$ python3 -q
>>> import numpy as np
>>> import numpy.linalg as la
>>> np.set_printoptions(precision=2, suppress=True, linewidth=160)
>>> tidy = lambda a: np.round(a, 2) + 0
>>> Z = 5 * np.array([[0.4, -1.9, 0.1], [0.4, 0.5, -0.2]])
>>> rng = np.random.default_rng(815)
>>> lab = rng.integers(0, 2, 24)
>>> m1 = Z[lab] + rng.normal(size=(24, 3))
>>> tidy(m1)
array([[  2.52,   2.6 ,  -2.32],
       [  0.98,   1.67,  -1.55],
       [  0.41,  -8.64,   1.38],
       [  2.66,   3.28,  -0.59],
       [  2.8 , -11.05,   0.16],
       [  3.55,   1.91,  -0.92],
       [  2.48,   3.32,  -1.78],
       [  2.02,   2.98,  -0.17],
       [  3.27,  -8.51,  -0.35],
       [  1.92,  -0.07,  -1.72],
       [  2.44,  -6.48,   1.24],
       [  1.84,   2.01,  -0.35],
       [  0.94,  -9.61,  -1.11],
       [  1.54,  -9.47,   0.44],
       [  0.91,   1.63,  -0.43],
       [  2.59, -11.43,   2.04],
       [  3.57,  -8.35,   0.38],
       [  0.18,   4.72,  -1.61],
       [  0.98,   2.7 ,  -1.8 ],
       [  2.76,   2.89,  -0.38],
       [  1.96,  -8.91,   0.86],
       [  2.12,   2.75,  -1.01],
       [  0.56, -11.2 ,   0.72],
       [  0.47,  -8.9 ,  -1.23]])
>>> x0 = np.array([5, 3, 5])
>>> target = m1 @ x0
>>> tidy(la.solve(m1.T @ m1, m1.T @ target))
array([5., 3., 5.])
>>> print(tidy(la.pinv(m1) @ m1))
[[1. 0. 0.]
 [0. 1. 0.]
 [0. 0. 1.]]
>>> target = target + 0.1 * rng.normal(size=24)
>>> tidy(target)
array([  8.65,   2.12, -16.81,  20.23, -18.41,  18.89,  13.38,  18.27, -10.99,   0.95,  -1.19,  13.44, -29.6 , -18.54,   7.15, -11.14,  -5.31,   7.07,   3.99,
        20.65, -12.65,  13.75, -27.25, -30.61])
>>> coef, *_ = la.lstsq(m1, target)
>>> [round(float(la.norm(la.solve(m1.T @ m1 + lam * np.eye(3), m1.T @ target))), 2) for lam in (0, 1, 10, 100)]
[7.68, 7.39, 5.68, 2.69]
>>> coef.round()
array([5., 3., 5.])
>>> hat = m1 @ la.solve(m1.T @ m1, m1.T)
>>> np.allclose(hat @ hat, hat)
True
>>> print(tidy(np.diag(hat)))
[0.18 0.07 0.09 0.12 0.14 0.16 0.12 0.09 0.13 0.11 0.14 0.06 0.25 0.09 0.02 0.24 0.14 0.08 0.1  0.13 0.09 0.07 0.13 0.27]
>>> tidy(la.eigvalsh(hat))
array([0., 0., 0., 0., 0., 0., 0., 0., 0., 0., 0., 0., 0., 0., 0., 0., 0., 0., 0., 0., 0., 1., 1., 1.])
>>> Ac = m1 - m1.mean(axis=0)
>>> U, sig, Vh = la.svd(Ac, full_matrices=False)
>>> tidy(np.abs(Vh[-1]))
array([0.39, 0.12, 0.92])
>>> la.matrix_rank(Ac)
np.int64(3)
>>> (np.sign(U[:, 0]) == np.sign(U[0, 0])).astype(int)
array([1, 1, 0, 1, 0, 1, 1, 1, 0, 1, 0, 1, 0, 0, 1, 0, 0, 1, 1, 1, 0, 1, 0, 0])
>>> print(np.searchsorted(np.cumsum(sig ** 2) / (sig ** 2).sum(), 0.9) + 1)
1
>>> tidy(Ac.mean(axis=0))
array([0., 0., 0.])
>>> print(tidy((sig ** 2).sum() ** 2 / (sig ** 4).sum()))
1.09
>>> tidy(Vh[0] * np.sign(Vh[0, np.abs(Vh[0]).argmax()]))
array([ 0.  ,  0.99, -0.13])
>>> tidy(sig)
array([29.71,  5.04,  3.83])
>>> tidy(sig ** 2 / (sig ** 2).sum())
array([0.96, 0.03, 0.02])
>>> other = np.c_[m1[:, :1] @ np.array([[2]]), np.array([-4, -5, 5, 3, -5, -1, -8, 9, -4, 8, 6, 0, 1, 7, 5, -9, 0, -9, -7, 7, -5, 3, 3, -6])]
>>> tidy(other)
array([[ 5.05, -4.  ],
       [ 1.97, -5.  ],
       [ 0.83,  5.  ],
       [ 5.32,  3.  ],
       [ 5.59, -5.  ],
       [ 7.1 , -1.  ],
       [ 4.96, -8.  ],
       [ 4.04,  9.  ],
       [ 6.55, -4.  ],
       [ 3.84,  8.  ],
       [ 4.89,  6.  ],
       [ 3.69,  0.  ],
       [ 1.89,  1.  ],
       [ 3.08,  7.  ],
       [ 1.82,  5.  ],
       [ 5.19, -9.  ],
       [ 7.13,  0.  ],
       [ 0.36, -9.  ],
       [ 1.95, -7.  ],
       [ 5.52,  7.  ],
       [ 3.92, -5.  ],
       [ 4.24,  3.  ],
       [ 1.12,  3.  ],
       [ 0.93, -6.  ]])
>>> print(tidy(la.norm(la.qr(m1)[0].T @ other, axis=0) ** 2 / ((other ** 2).sum(axis=0) + 1e-12)))
[1.   0.11]
>>> la.matrix_rank(other)
np.int64(2)
>>> K = np.loadtxt("a.csv", delimiter=",")
>>> tidy(K)
array([[ 1.  ,  0.  ,  0.  ],
       [ 0.  , -0.5 ,  0.87],
       [ 0.  , -0.87, -0.5 ]])
>>> hat = np.triu(np.array([[-2, 2, -1], [-1, 1, 3], [2, 3, 2]]), 1) + np.eye(3)
>>> other = hat @ K @ la.inv(hat)
>>> print(tidy(hat @ K - K @ hat))
[[ 0.   -2.13  3.23]
 [ 0.   -2.6   0.  ]
 [ 0.    0.    2.6 ]]
>>> print(tidy(np.poly(other)))
[ 1.  0.  0. -1.]
>>> la.matrix_rank(other)
np.int64(3)
>>> E = np.loadtxt("m.csv", delimiter=",")
>>> E
array([[  2.,  -4.,   2.],
       [ -4., -10.,  -4.],
       [ -4., -10.,  -4.],
       [ 10.,   4.,  10.]])
>>> la.lstsq(E[:-1].T, E[-1])[2]
np.int32(2)
>>> np.abs(np.diag(la.qr(E)[1])) > 1e-9
array([ True,  True, False])
>>> tidy(np.trace(la.pinv(E) @ E))
np.float64(2.0)
>>> np.unique(E.round(6), axis=0).shape
(3, 3)
>>> J = np.arange(16).reshape(4, 4) + -1
>>> J
array([[-1,  0,  1,  2],
       [ 3,  4,  5,  6],
       [ 7,  8,  9, 10],
       [11, 12, 13, 14]])
>>> r = la.matrix_rank(J)
>>> r
np.int64(2)
>>> ns = la.svd(J)[2][r:].T
>>> [int(la.matrix_rank(J[:, :j + 1])) for j in range(4)]
[1, 2, 2, 2]
>>> [int(la.matrix_rank(J[:i])) for i in range(1, len(J) + 1)]
[1, 2, 2, 2]
>>> ns.shape
(4, 2)
>>> np.allclose(J @ ns, 0)
True
>>> [int(la.matrix_rank(np.delete(J, i, axis=0))) for i in range(4)]
[2, 2, 2, 2]
